% ipython --no-banner

In [1]: import numpy as np

In [2]: np.set_printoptions(precision=3, suppress=True, linewidth=140)

In [3]: def tidy(a):
   ...:     return np.round(a, 3) + 0
   ...: 

In [4]: X = np.load("block15.npy")

In [5]: print(X)
[[ 1.  0.  2. -6.]
 [ 3.  2.  0. -9.]
 [ 0.  0. -2.  3.]
 [ 0.  0. -2. -1.]]

In [6]: W1 = np.array([[4, -5, -3], [-2, 5, 4], [5, 3, -5], [5, 1, 0]])

In [7]: c = np.array([0, 2, -2])

In [8]: act = np.maximum(X @ W1 + c, 0)

In [9]: print(act)
[[0. 0. 0.]
 [0. 0. 0.]
 [5. 0. 8.]
 [0. 0. 8.]]

In [10]: cent = np.array([[-1, 3, 2], [-1, -3, 0], [2, 2, 0]])

In [11]: print(W1 @ cent)
[[ -5  21   8]
 [  5 -13  -4]
 [-18  -4  10]
 [ -6  12  10]]

In [12]: print(act @ cent)
[[ 0.  0.  0.]
 [ 0.  0.  0.]
 [11. 31. 10.]
 [16. 16.  0.]]

In [13]: u = np.array([1, 9])

In [14]: print(np.array([np.convolve(row, u, "same") for row in X]))
[[  1.   9.   2.  12.]
 [  3.  29.  18.  -9.]
 [  0.   0.  -2. -15.]
 [  0.   0.  -2. -19.]]

In [15]: print(np.polyval(u, X[2]))
[ 9.  9.  7. 12.]

In [16]: def softmax(z):
    ...:     e = np.exp(z - z.max(axis=-1, keepdims=True))
    ...:     return e / e.sum(axis=-1, keepdims=True)
    ...: 

In [17]: print(tidy(softmax(X[1] + 2)))
[0.705 0.259 0.035 0.   ]

In [18]: print(softmax(X).sum(axis=1))
[1. 1. 1. 1.]

In [19]: S = X @ X.T / np.sqrt(4)

In [20]: print(tidy(softmax(S)[1] @ X))
[ 3.  2.  0. -9.]

In [21]: print(tidy(softmax(S + np.triu(np.full(S.shape, -np.inf), 1))))
[[1.    0.    0.    0.   ]
 [0.    1.    0.    0.   ]
 [0.    0.    1.    0.   ]
 [0.026 0.845 0.015 0.114]]

In [22]: rng = np.random.default_rng(65372)

In [23]: labels = rng.permutation(4)

In [24]: other = X[:, labels] * rng.choice([-1, 1], 4)

In [25]: print(other)
[[-2.  1.  6.  0.]
 [-0.  3.  9.  2.]
 [ 2.  0. -3.  0.]
 [ 2.  0.  1.  0.]]

In [26]: left, _, vt = np.linalg.svd(X.T @ other)

In [27]: print(labels)
[2 0 3 1]

In [28]: print(np.allclose(other @ other.T, other.T @ other))
False

In [29]: print((other + other.T) / 2)
[[-2.   0.5  4.   1. ]
 [ 0.5  3.   4.5  1. ]
 [ 4.   4.5 -3.   0.5]
 [ 1.   1.   0.5  0. ]]

In [30]: print((other - other.T) / 2)
[[ 0.   0.5  2.  -1. ]
 [-0.5  0.   4.5  1. ]
 [-2.  -4.5  0.  -0.5]
 [ 1.  -1.   0.5  0. ]]

In [31]: M = np.loadtxt("arr.csv", delimiter=",")

In [32]: print(M)
[[ 9. 16.  3. 16.]
 [ 0.  0.  3.  0.]
 [ 0.  0.  3.  0.]
 [12. 24.  3. 23.]
 [ 0.  0.  3.  0.]
 [ 6.  8.  3.  9.]
 [ 0.  0.  3.  0.]
 [12. 24.  3. 23.]
 [ 0.  0.  3.  0.]
 [ 0.  0.  3.  0.]
 [ 9. 16.  3. 16.]
 [ 9. 16.  3. 16.]
 [ 0.  0.  3.  0.]
 [ 0.  0.  3.  0.]
 [ 0.  0.  3.  0.]
 [ 0.  0.  3.  0.]
 [12. 24.  3. 23.]
 [ 6.  8.  3.  9.]
 [12. 24.  3. 23.]
 [12. 24.  3. 23.]
 [ 9. 16.  3. 16.]
 [ 6.  8.  3.  9.]
 [ 0.  0.  3.  0.]
 [ 0.  0.  3.  0.]
 [12. 24.  3. 23.]
 [ 0.  0.  3.  0.]]

In [33]: other = M / np.linalg.norm(M, axis=1, keepdims=True)

In [34]: gram = other @ other.T

In [35]: print(np.degrees(np.arccos(np.clip(gram[25, 22], -1, 1))))
0.0

In [36]: print(tidy(gram[25]))
[0.122 1.    1.    0.085 1.    0.218 1.    0.085 1.    1.    0.122 0.122 1.    1.    1.    1.    0.085 0.218 0.085 0.085 0.122 0.218 1.
 1.    0.085 1.   ]

In [37]: F = np.loadtxt("data.csv", delimiter=",")

In [38]: print(F)
[[1. 0. 0. 0.]
 [0. 0. 0. 0.]
 [0. 0. 0. 0.]
 [0. 0. 0. 2.]]

In [39]: hat = np.triu(np.array([[3, -4, 1, -1], [-3, 3, 3, -2], [1, 3, 0, 4], [-2, -5, -4, 1]]), 1) + np.eye(4)

In [40]: other = hat @ F @ np.linalg.inv(hat)

In [41]: print(np.linalg.matrix_rank(other))
2

In [42]: print(hat @ F - F @ hat)
[[ 0.  4. -1. -1.]
 [ 0.  0.  0. -4.]
 [ 0.  0.  0.  8.]
 [ 0.  0.  0.  0.]]

In [43]: evals, vecs = np.linalg.eigh(F)

In [44]: x0 = np.array([3, 0, -1, -1])

In [45]: print(vecs * np.abs(evals) @ vecs.T)
[[1. 0. 0. 0.]
 [0. 0. 0. 0.]
 [0. 0. 0. 0.]
 [0. 0. 0. 2.]]

In [46]: print(tidy(np.trace(np.linalg.pinv(F) @ F)))
2.0

In [47]: J = np.diag(5 * np.array([-3, 0, -1, 3])) + np.array([[4, 2, 5, -3], [4, -2, 0, 4], [3, 4, 4, 5], [-5, -1, -5, -4]])

In [48]: print(J)
[[-11   2   5  -3]
 [  4  -2   0   4]
 [  3   4  -1   5]
 [ -5  -1  -5  11]]

In [49]: x0 = np.array([1, 0, 1, 1])

In [50]: h = np.maximum(J @ x0, 0)

In [51]: print(tidy(np.tanh(J @ x0)))
[-1.     1.     1.     0.762]

In [52]: print([round(float(x), 3) for x in np.linalg.svd(M, compute_uv=False)[:3]])
[102.494, 11.315, 3.151]

In [53]: print(np.linalg.cond(M) > 100)
True

In [54]: print(np.argsort(-np.linalg.norm(M, axis=0).round(6), kind="stable")[:3])
[1 3 0]

In [55]: print(tidy(np.linalg.norm(M, 2) / np.linalg.norm(M)))
0.993

In [56]: other = np.linalg.invert(J)
---------------------------------------------------------------------------
AttributeError                            Traceback (most recent call last)
Cell In[56], line 1
----> 1 other = np.linalg.invert(J)

AttributeError: module 'numpy.linalg' has no attribute 'invert'

In [57]: other = np.linalg.inv(J)

In [58]: print(tidy(np.linalg.inv(other)))
[[-11.   2.   5.  -3.]
 [  4.  -2.   0.   4.]
 [  3.   4.  -1.   5.]
 [ -5.  -1.  -5.  11.]]

In [59]: print(tidy(np.linalg.slogdet(J)[0]))
1.0

In [60]: print(tidy(J @ other))
[[1. 0. 0. 0.]
 [0. 1. 0. 0.]
 [0. 0. 1. 0.]
 [0. 0. 0. 1.]]

In [61]: print(tidy(np.linalg.cond(J)))
5.07

In [62]: O, r_ = np.linalg.qr(J)

In [63]: print(tidy(O @ r_))
[[-11.   2.   5.  -3.]
 [  4.  -2.   0.   4.]
 [  3.   4.  -1.   5.]
 [ -5.  -1.  -5.  11.]]

In [64]: print(np.allclose(r_.T @ r_, J.T @ J))
True

In [65]: print(tidy(np.abs(np.diag(r_))))
[13.077  4.9    6.452  6.792]

In [66]: print(tidy(O.T @ O))
[[1. 0. 0. 0.]
 [0. 1. 0. 0.]
 [0. 0. 1. 0.]
 [0. 0. 0. 1.]]
